$ python -q
>>> import numpy as np
>>> from numpy import linalg as LA
>>> np.set_printoptions(suppress=True, linewidth=140)
>>> F = np.loadtxt("mat.csv", delimiter=",")
>>> print(F)
[[-3.  1.]
 [ 0. -3.]]
>>> # triangular, det is the product of the diagonal
>>> def softmax(z):
...     e = np.exp(z - z.max(axis=-1, keepdims=True))
...     return e / e.sum(axis=-1, keepdims=True)
... 
>>> print(np.round(softmax(F).sum(axis=1), 2))
[1. 1.]
>>> print(np.round(softmax(10 * F[1]), 2) + 0)
[1. 0.]
>>> scores = F @ F.T / np.sqrt(2)
>>> print(np.round(softmax(scores), 2) + 0)
[[1. 0.]
 [0. 1.]]
>>> print(np.round(softmax(scores)[1] @ F, 2) + 0)
[ 0. -3.]
>>> evals, vecs = LA.eig(F)
>>> print(np.round(np.sort(LA.eigvals(LA.inv(F))), 2))
[-0.33 -0.33]
>>> print(np.round(np.sort(LA.eigvals(F @ F)), 2))
[9. 9.]
>>> print(F @ vecs[:, 0] - evals[0] * vecs[:, 0])
[0. 0.]
>>> M2 = LA.inv(F)
>>> print(np.round(LA.inv(M2), 2))
[[-3.  1.]
 [-0. -3.]]
>>> print(round(LA.cond(F), 2))
1.39
>>> print(round(float(LA.slogdet(F)[0]), 2))
1.0
>>> print(F @ M2)
[[1. 0.]
 [0. 1.]]
>>> print((np.abs(M2) > 1e-9).astype(int))
[[1 1]
 [0 1]]
>>> th = np.radians(180)
>>> R = np.eye(2)
>>> R[1, 1] = R[0, 0] = np.cos(th)
>>> R[1, 0], R[0, 1] = -np.sin(th), np.sin(th)
>>> print(R.round(2) + 0)
[[-1.  0.]
 [ 0. -1.]]
>>> M2 = F @ R.T
>>> print(M2.round(2) + 0)
[[ 3. -1.]
 [ 0.  3.]]
>>> print(np.round(LA.det(R), 2), np.trace(R))
1.0 -2.0
>>> print(np.allclose(F @ F.T, M2 @ M2.T))
True
>>> x0 = np.array([2, 2])
>>> target = F @ x0
>>> print(target)
[-4. -6.]
>>> print(np.round(LA.solve(F, target + F[:, 1]), 2))
[2. 3.]
>>> print(np.round(LA.solve(F, F[:, 0]), 2))
[ 1. -0.]
>>> print(np.round(LA.solve(F, target), 2))
[2. 2.]
>>> K = np.loadtxt("a.csv", delimiter=",")
>>> print(K.round(2))
[[0.51 0.43 0.26 0.  ]
 [0.43 0.36 0.21 0.  ]
 [0.26 0.21 0.13 0.  ]
 [0.   0.   0.   0.  ]]
>>> U, sigma, Vh = LA.svd(K)
>>> print(np.argmax(sigma[:-1] / (sigma[1:] + 1e-6)) + 1)
1
>>> print(sigma.round(2) + 0)
[1. 0. 0. 0.]
>>> M2 = U[:, :1] @ np.diag(sigma[:1]) @ Vh[:1]
>>> print(LA.matrix_rank(K, rtol=0.05))
1
>>> print(M2.round(2))
[[0.51 0.43 0.26 0.  ]
 [0.43 0.36 0.21 0.  ]
 [0.26 0.21 0.13 0.  ]
 [0.   0.   0.   0.  ]]
>>> print(LA.matrix_rank(M2))
1
>>> print(round(np.abs(K - M2).max(), 2))
0.0
>>> print(np.round(LA.matrix_power(M2, 4), 2))
[[0.51 0.43 0.26 0.  ]
 [0.43 0.36 0.21 0.  ]
 [0.26 0.21 0.13 0.  ]
 [0.   0.   0.   0.  ]]
>>> print(np.allclose(M2 @ M2.T, M2.T @ M2))
True
>>> print(np.allclose(M2, M2.T))
True
>>> print(np.round((M2 - M2.T) / 2, 2) + 0)
[[0. 0. 0. 0.]
 [0. 0. 0. 0.]
 [0. 0. 0. 0.]
 [0. 0. 0. 0.]]
